% python3 -q
>>> import numpy as np
>>> import numpy.linalg as la
>>> np.set_printoptions(precision=4, suppress=True, linewidth=200)
>>> rnd = lambda a: np.round(a, 4) + 0
>>> A = np.loadtxt("arr.csv", delimiter=",")
>>> rnd(A)
array([[-0.4623, -0.6336,  0.1031, -0.0943, -0.0853, -0.4071,  0.4386],
       [ 0.2311, -0.5104,  0.1673, -0.6116, -0.0383,  0.4815, -0.2252],
       [ 0.7858, -0.3228, -0.142 ,  0.1615,  0.2587, -0.3882,  0.1201],
       [-0.2774, -0.1893, -0.7783, -0.0157,  0.4853,  0.1504, -0.1521],
       [ 0.    , -0.1273, -0.3124, -0.0259, -0.6181, -0.3867, -0.595 ],
       [-0.1387,  0.1917,  0.3137, -0.4088,  0.5168, -0.5034, -0.3976],
       [ 0.1387,  0.381 , -0.3735, -0.6503, -0.1993, -0.162 ,  0.4553]])
>>> rnd(A.T @ A)
array([[1., 0., 0., 0., 0., 0., 0.],
       [0., 1., 0., 0., 0., 0., 0.],
       [0., 0., 1., 0., 0., 0., 0.],
       [0., 0., 0., 1., 0., 0., 0.],
       [0., 0., 0., 0., 1., 0., 0.],
       [0., 0., 0., 0., 0., 1., 0.],
       [0., 0., 0., 0., 0., 0., 1.]])
>>> rnd(A[:, 5] @ A[:, 1])
np.float64(0.0)
>>> rnd(la.svd(A, compute_uv=False))
array([1., 1., 1., 1., 1., 1., 1.])
>>> rnd(la.norm(A, axis=0))
array([1., 1., 1., 1., 1., 1., 1.])
>>> rnd(la.pinv(A))
array([[-0.4623,  0.2311,  0.7858, -0.2774,  0.    , -0.1387,  0.1387],
       [-0.6336, -0.5104, -0.3228, -0.1893, -0.1273,  0.1917,  0.381 ],
       [ 0.1031,  0.1673, -0.142 , -0.7783, -0.3124,  0.3137, -0.3735],
       [-0.0943, -0.6116,  0.1615, -0.0157, -0.0259, -0.4088, -0.6503],
       [-0.0853, -0.0383,  0.2587,  0.4853, -0.6181,  0.5168, -0.1993],
       [-0.4071,  0.4815, -0.3882,  0.1504, -0.3867, -0.5034, -0.162 ],
       [ 0.4386, -0.2252,  0.1201, -0.1521, -0.595 , -0.3976,  0.4553]])
>>> x = np.array([4, 0, 5, 3, 1, 5, 0])
>>> rnd(la.norm(x)), rnd(la.norm(A @ x))
(np.float64(8.7178), np.float64(8.7178))
>>> 7 - la.matrix_rank(A - np.eye(7), tol=1e-8)
np.int64(1)
>>> [p for p in range(1, 25) if np.allclose(la.matrix_power(A, p), np.eye(7))]
[]
>>> rnd(np.sort(np.abs(np.degrees(np.angle(la.eigvals(A))))))
array([  0.    ,  74.4391,  74.4391, 137.8917, 137.8917, 157.6176, 157.6176])
>>> rng = np.random.default_rng(196)
>>> out = A + rng.integers(-2, 3, (7, 1)) @ rng.integers(-2, 3, (1, 7))
>>> rnd(out)
array([[-2.4623, -1.6336,  2.1031, -1.0943,  1.9147, -0.4071,  2.4386],
       [ 4.2311,  1.4896, -3.8327,  1.3884, -4.0383,  0.4815, -4.2252],
       [-1.2142, -1.3228,  1.858 , -0.8385,  2.2587, -0.3882,  2.1201],
       [-0.2774, -0.1893, -0.7783, -0.0157,  0.4853,  0.1504, -0.1521],
       [-4.    , -2.1273,  3.6876, -2.0259,  3.3819, -0.3867,  3.405 ],
       [ 1.8613,  1.1917, -1.6863,  0.5912, -1.4832, -0.5034, -2.3976],
       [-3.8613, -1.619 ,  3.6265, -2.6503,  3.8007, -0.162 ,  4.4553]])
>>> np.abs(out - A).sum(axis=1)
array([10., 20., 10.,  0., 20., 10., 20.])
>>> la.matrix_rank(out - A, tol=1e-8)
np.int64(1)
>>> rnd(np.sort(np.abs(la.eigvals(out))))
array([0.7095, 0.799 , 1.0172, 1.0172, 1.0268, 1.0268, 9.6174])
>>> np.allclose(out @ out.T, out.T @ out)
False
>>> rnd(np.abs(la.eigvals(out)).max())
np.float64(9.6174)
>>> rnd(la.det(out))
np.float64(-5.9487)
>>> mat = np.load("case7.npy")
>>> mat
array([[0, 0, 0, 1],
       [0, 0, 0, 0],
       [0, 0, 0, 0],
       [0, 3, 1, 0],
       [0, 0, 0, 0],
       [0, 3, 0, 0]])
>>> # null space of dimension 1
>>> left, sv, Vt = la.svd(mat)
>>> rnd(sv)
array([4.3028, 1.    , 0.6972, 0.    ])
>>> out = left[:, :3] @ np.diag(sv[:3]) @ Vt[:3]
>>> rnd(la.norm(mat - out, 2)), sv[3]
(np.float64(0.0), np.float64(-0.0))
>>> rnd(out)
array([[0., 0., 0., 1.],
       [0., 0., 0., 0.],
       [0., 0., 0., 0.],
       [0., 3., 1., 0.],
       [0., 0., 0., 0.],
       [0., 3., 0., 0.]])
>>> rnd(la.norm(mat - out) / la.norm(mat))
np.float64(0.0)
>>> la.matrix_rank(out)
np.int64(3)
>>> data = np.load("test16.npy")
>>> data
array([[ 0,  1, -1, -2,  2,  0, -1, -1,  0],
       [ 0,  0,  1,  2, -1, -2, -1, -1, -2],
       [ 0,  0,  0, -1,  0,  0,  0, -1,  1],
       [ 0,  0,  0,  0,  2,  2,  0,  1, -1],
       [ 0,  0,  0,  0,  0, -1, -1, -2,  0],
       [ 0,  0,  0,  0,  0,  0, -2,  1, -2],
       [ 0,  0,  0,  0,  0,  0,  0,  0,  1],
       [ 0,  0,  0,  0,  0,  0,  0,  0,  1],
       [ 0,  0,  0,  0,  0,  0,  0,  0,  0]])
>>> left, sv, Vt = la.svd(data)
>>> evecs = Vt[:(sv > 1e-8).sum()]
>>> x = data[8] + 5 * data[4] + rng.integers(2) * np.eye(9)[7]
>>> x
array([ 0.,  0.,  0.,  0.,  0., -5., -5., -9.,  0.])
>>> np.allclose(evecs.T @ evecs @ x, x)
False
>>> rnd(la.norm(x - evecs.T @ evecs @ x))
np.float64(0.1865)
>>> rnd(np.diag(evecs.T @ evecs))
array([0.    , 0.4435, 0.9913, 0.9652, 0.8609, 0.7826, 0.9913, 0.9652, 1.    ])
>>> rnd(evecs.T @ evecs)
array([[ 0.    ,  0.    ,  0.    ,  0.    ,  0.    ,  0.    ,  0.    ,  0.    ,  0.    ],
       [ 0.    ,  0.4435,  0.0696, -0.1391,  0.2783, -0.3478,  0.0696,  0.1391,  0.    ],
       [ 0.    ,  0.0696,  0.9913,  0.0174, -0.0348,  0.0435, -0.0087, -0.0174,  0.    ],
       [ 0.    , -0.1391,  0.0174,  0.9652,  0.0696, -0.087 ,  0.0174,  0.0348,  0.    ],
       [ 0.    ,  0.2783, -0.0348,  0.0696,  0.8609,  0.1739, -0.0348, -0.0696,  0.    ],
       [ 0.    , -0.3478,  0.0435, -0.087 ,  0.1739,  0.7826,  0.0435,  0.087 ,  0.    ],
       [ 0.    ,  0.0696, -0.0087,  0.0174, -0.0348,  0.0435,  0.9913, -0.0174,  0.    ],
       [ 0.    ,  0.1391, -0.0174,  0.0348, -0.0696,  0.087 , -0.0174,  0.9652,  0.    ],
       [ 0.    ,  0.    ,  0.    ,  0.    ,  0.    ,  0.    ,  0.    ,  0.    ,  1.    ]])
>>> [int(la.matrix_rank(la.matrix_power(data, p))) for p in range(1, 10)]
[7, 6, 5, 4, 3, 2, 1, 0, 0]
>>> rnd(np.sort(la.eigvals(data)))
array([0., 0., 0., 0., 0., 0., 0., 0., 0.])
>>> data @ data
array([[ 0,  0,  1,  3, -5, -8, -3, -6, -3],
       [ 0,  0,  0, -1,  4,  5,  5,  1,  1],
       [ 0,  0,  0,  0, -2, -2,  0, -1,  0],
       [ 0,  0,  0,  0,  0, -2, -6, -2, -3],
       [ 0,  0,  0,  0,  0,  0,  2, -1, -1],
       [ 0,  0,  0,  0,  0,  0,  0,  0, -1],
       [ 0,  0,  0,  0,  0,  0,  0,  0,  0],
       [ 0,  0,  0,  0,  0,  0,  0,  0,  0],
       [ 0,  0,  0,  0,  0,  0,  0,  0,  0]])
